$ python -q
>>> import numpy as np
>>> import numpy.linalg as la
>>> np.set_printoptions(precision=2, suppress=True, linewidth=120, sign=" ")
>>> rnd = lambda a: np.round(a, 2) + 0
>>> data = np.load("x.npy")
>>> print(data)
[[ 0.55 -1.14  1.06 -0.1   0.49 -0.6 ]
 [-1.14  1.09  0.69 -1.2   1.42 -0.58]
 [ 1.06  0.69  0.83 -0.89  0.44 -0.31]
 [-0.1  -1.2  -0.89 -0.11  0.59 -1.23]
 [ 0.49  1.42  0.44  0.59  0.61  0.99]
 [-0.6  -0.58 -0.31 -1.23  0.99  0.04]]
>>> ev, V = la.eigh(data)
>>> x = np.array([2, 2, 2, 2, 0, 0])
>>> print(rnd(x @ data @ x))
-3.2
>>> print(np.abs(data).sum(axis=1).max(), rnd(np.abs(ev).max()))
6.12 3.0
>>> Y = np.array([[2, 0, 0], [2, 1, 2], [0, 0, 1]])
>>> F = Y - Y.T
>>> print(F)
[[ 0 -2  0]
 [ 2  0  2]
 [ 0 -2  0]]
>>> x = np.array([5, 4, 4])
>>> h = np.maximum(F @ x, 0)
>>> print(np.flatnonzero(h > 1e-9))
[ 1]
>>> print(rnd(np.tanh(F @ x)))
[-1.  1. -1.]
>>> print(h)
[  0  18   0]
>>> feats = np.loadtxt("test1.csv", delimiter=",")
>>> print(feats)
[[  5.   2.  -1.  -5.   3.]
 [  0.   0.   0.   0.   0.]
 [  3.  -2.   1.  -8.   1.]
 [  3.  -2.   5.  -4.  -2.]
 [ -2.  -4.   0.   1.  -1.]
 [  2.  -9.  -4.   6.  -3.]
 [ -5.  -2.  -5.   5.   1.]
 [  8.   0.   4.  -9.   1.]
 [ -5.  -2.  -5.   5.   1.]
 [  0.   0.   0.   0.   0.]
 [  3.  -2.   5.  -4.  -2.]
 [  5.   2.  -5.  -9.   6.]
 [ -2.  -4.   0.   1.  -1.]
 [  0.   0.   0.   0.   0.]
 [  3.  -2.   1.  -8.   1.]
 [  9.  -3.  -9.  -4.   4.]
 [  0.   0.   0.   0.   0.]
 [ -1.  -7. -13.   6.   2.]
 [  0.   0.   0.   0.   0.]
 [ 12.  -5.   0.  -4.  -1.]
 [ -5.  -2.  -5.   5.   1.]
 [  9.  -3.  -5.   0.   1.]
 [  0.   0.   0.   0.   0.]
 [  4.  -5.  -4.   5.  -2.]
 [ -1.  -7. -13.   6.   2.]]
>>> def softmax(z):
...     e = np.exp(z - z.max(axis=-1, keepdims=True))
...     return e / e.sum(axis=-1, keepdims=True)
... 
>>> print(rnd(softmax(feats[15] + 5)))
[ 0.99  0.    0.    0.    0.01]
>>> print(rnd(softmax(feats[15])))
[ 0.99  0.    0.    0.    0.01]
>>> scores = feats @ feats.T / np.sqrt(5)
>>> print(softmax(scores).round(6).argmax(axis=1))
[ 11   0   7   7   5   5  17   7  17   0   7  11   5   0   7  15   0  17   0  19  17  15   0  17  17]
>>> print(rnd(softmax(scores)[15] @ feats))
[ 9. -3. -9. -4.  4.]
>>> K = np.load("block14.npy")
>>> print(K)
[[-0.24 -1.    0.97 -0.24]
 [ 0.88  1.   -0.96 -0.12]
 [-0.92 -1.    0.98  0.12]
 [ 0.73 -0.12  0.19 -0.29]
 [-0.8   0.64 -0.57  0.4 ]
 [ 0.26 -1.    0.98 -0.4 ]
 [-0.97  0.71 -0.69  0.62]
 [-0.06 -0.88  0.74 -0.12]
 [ 0.89 -1.    1.   -0.77]
 [ 0.96  0.81 -0.51 -0.45]
 [-0.96  0.85 -0.79  0.62]
 [-0.29  1.   -1.    0.54]
 [-0.72  1.   -1.    0.69]
 [-0.06  1.   -0.98  0.35]
 [ 0.94 -1.    1.   -0.77]]
>>> cov = np.cov(K, rowvar=False)
>>> print(rnd(la.eigvalsh(cov)[::-1]))
[ 1.87  0.59  0.01  0.  ]
>>> print(np.argwhere(np.triu(np.abs(np.corrcoef(K.T)) > 0.8, 1)))
[[ 0  3]
 [ 1  2]]
>>> print(np.argsort(-K.std(axis=0).round(6), kind="stable"))
[ 1  2  0  3]
>>> Y = K / la.norm(K, axis=1, keepdims=True)
>>> cov = Y @ Y.T
>>> print(rnd(np.degrees(np.arccos(np.clip(cov[2, 5], -1, 1)))))
47.67
>>> Xs = (K - K.mean(axis=0)) / K.std(axis=0)
>>> print(Xs.std(axis=0))
[ 1.  1.  1.  1.]
>>> print(np.argwhere(np.abs(Xs) > 2))
[]
>>> coef = la.lstsq(np.delete(Xs, 0, axis=1), Xs[:, 0])[0]
>>> print(rnd(1 - np.var(Xs[:, 0] - np.delete(Xs, 0, axis=1) @ coef)))
0.97
>>> print(np.abs(coef).argmax())
1
>>> Y = np.c_[K[:, :3] @ np.array([[1, 1, 0], [2, 3, 1], [2, 2, 0]]), np.array([-1, -1, 0, 0, 1, 1, 2, -1, 1, 0, -2, 2, -2, -1, 2])]
>>> print(rnd(Y))
[[-0.3  -1.3  -1.   -1.  ]
 [ 0.96  1.96  1.   -1.  ]
 [-0.96 -1.96 -1.    0.  ]
 [ 0.87  0.75 -0.12  0.  ]
 [-0.66 -0.02  0.64  1.  ]
 [ 0.22 -0.78 -1.    1.  ]
 [-0.93 -0.22  0.71  2.  ]
 [-0.34 -1.22 -0.88 -1.  ]
 [ 0.89 -0.11 -1.    1.  ]
 [ 1.56  2.37  0.81  0.  ]
 [-0.84  0.01  0.85 -2.  ]
 [-0.29  0.71  1.    2.  ]
 [-0.72  0.28  1.   -2.  ]
 [-0.02  0.98  1.   -1.  ]
 [ 0.94 -0.06 -1.    2.  ]]
>>> print(rnd(la.norm(la.qr(K)[0].T @ Y, axis=0) ** 2 / ((Y ** 2).sum(axis=0) + 1e-12)))
[ 1.    1.    1.    0.07]
>>> print(la.matrix_rank(np.c_[K, Y]))
5
>>> print(rnd(la.norm(Y - K @ la.lstsq(K, Y)[0], axis=0)))
[ 0.  0.  0.  5.]
>>> print(rnd(la.lstsq(K, Y[:, 0])[0]))
[ 1.  2.  2.  0.]
>>> x = np.array([-6, -4, -8, 5])
>>> target = K @ x
>>> print(rnd(la.lstsq(K, target)[0]))
[-6. -4. -8.  5.]
>>> print(rnd(la.solve(K.T @ K, K.T @ target)))
[-6. -4. -8.  5.]
>>> rng = np.random.default_rng(28)
>>> target = target + 0.05 * rng.normal(size=15)
>>> print(rnd(target))
[ -3.58  -2.19   2.27  -6.9    8.81  -7.35  11.6   -2.7  -13.17  -7.19  11.83   8.42  11.81   5.89 -13.4 ]
>>> coef, *_ = la.lstsq(K, target)
>>> print([round(float(la.norm(la.solve(K.T @ K + lam * np.eye(4), K.T @ target))), 2) for lam in (0, 1, 10, 100)])
[11.95, 7.75, 4.91, 1.25]
>>> print(rnd(K.T @ (target - K @ coef)))
[ 0.  0.  0.  0.]
>>> print(coef.round())
[-6. -4. -8.  5.]
>>> print(rnd(la.norm(target - K @ coef)))
0.16
